$ python3 -q
>>> import numpy as np
>>> np.set_printoptions(suppress=True, linewidth=160)
>>> K = np.loadtxt("mat.csv", delimiter=",")
>>> K
array([[ 7.2,  0.2,  8.4, -5.1,  7.1],
       [ 1.6,  0.1,  1.5, -0.8,  1.2],
       [ 5.5,  0.5,  7.2, -4.2,  6.1],
       [ 1.8, -0.3,  1.7, -1.2,  2. ],
       [ 2.7,  0.3,  3.4, -1.7,  3.1],
       [ 3.3,  0.3,  3.3, -2.4,  2.7],
       [ 7.2,  0.7,  9.3, -4.6,  7.5],
       [ 1.7,  0.1,  1.9, -1. ,  0.8],
       [13.5,  0.5, 16.1, -9.6, 12.2],
       [ 4.3,  0.1,  5.4, -2.9,  4.6],
       [ 6.3,  1.1,  7. , -3.9,  5.9],
       [ 4.5,  0.2,  5.2, -3.3,  4.5],
       [10.7,  0.9, 12.8, -6.7,  9.8],
       [ 4.5,  0.1,  5.5, -2.7,  3.7],
       [ 3. , -0.1,  3.6, -2. ,  2.7],
       [-0.5,  0.2,  0. , -0.2,  0.1],
       [ 2.7,  0. ,  3.2, -2.1,  2.7],
       [ 4.2,  1. ,  5.6, -2.7,  4.2],
       [ 2.7,  0.1,  3.5, -2. ,  2.9],
       [ 9. ,  0.3, 10.9, -5.9,  8.3],
       [ 0.2, -0.5,  0. ,  0.4,  0. ],
       [-0.4,  0.1, -0.5, -0.5,  0.1],
       [ 4.6,  0.4,  5.2, -3. ,  3.7],
       [11.5,  1. , 14.4, -8.3, 11.4]])
>>> W = np.array([[0, -2], [-3, 3], [-1, 2], [2, 1], [-2, 3]])
>>> coef = np.array([-3, -2])
>>> act = np.maximum(K @ W + coef, 0)
>>> (act > 0).astype(int)
array([[0, 1],
       [0, 1],
       [0, 1],
       [0, 1],
       [0, 1],
       [0, 1],
       [0, 1],
       [0, 1],
       [0, 1],
       [0, 1],
       [0, 1],
       [0, 1],
       [0, 1],
       [0, 1],
       [0, 1],
       [0, 0],
       [0, 1],
       [0, 1],
       [0, 1],
       [0, 1],
       [0, 0],
       [0, 0],
       [0, 1],
       [0, 1]])
>>> np.linalg.matrix_rank(act)
np.int64(1)
>>> cent = np.array([[2, 3, 2], [1, 3, 0]])
>>> (act @ cent).round(6).argmax(axis=1)
array([1, 1, 1, 1, 1, 1, 1, 1, 1, 1, 1, 1, 1, 1, 1, 0, 1, 1, 1, 1, 0, 0, 1, 1])
>>> W @ cent
array([[-2, -6,  0],
       [-3,  0, -6],
       [ 0,  3, -2],
       [ 5,  9,  4],
       [-1,  3, -4]])
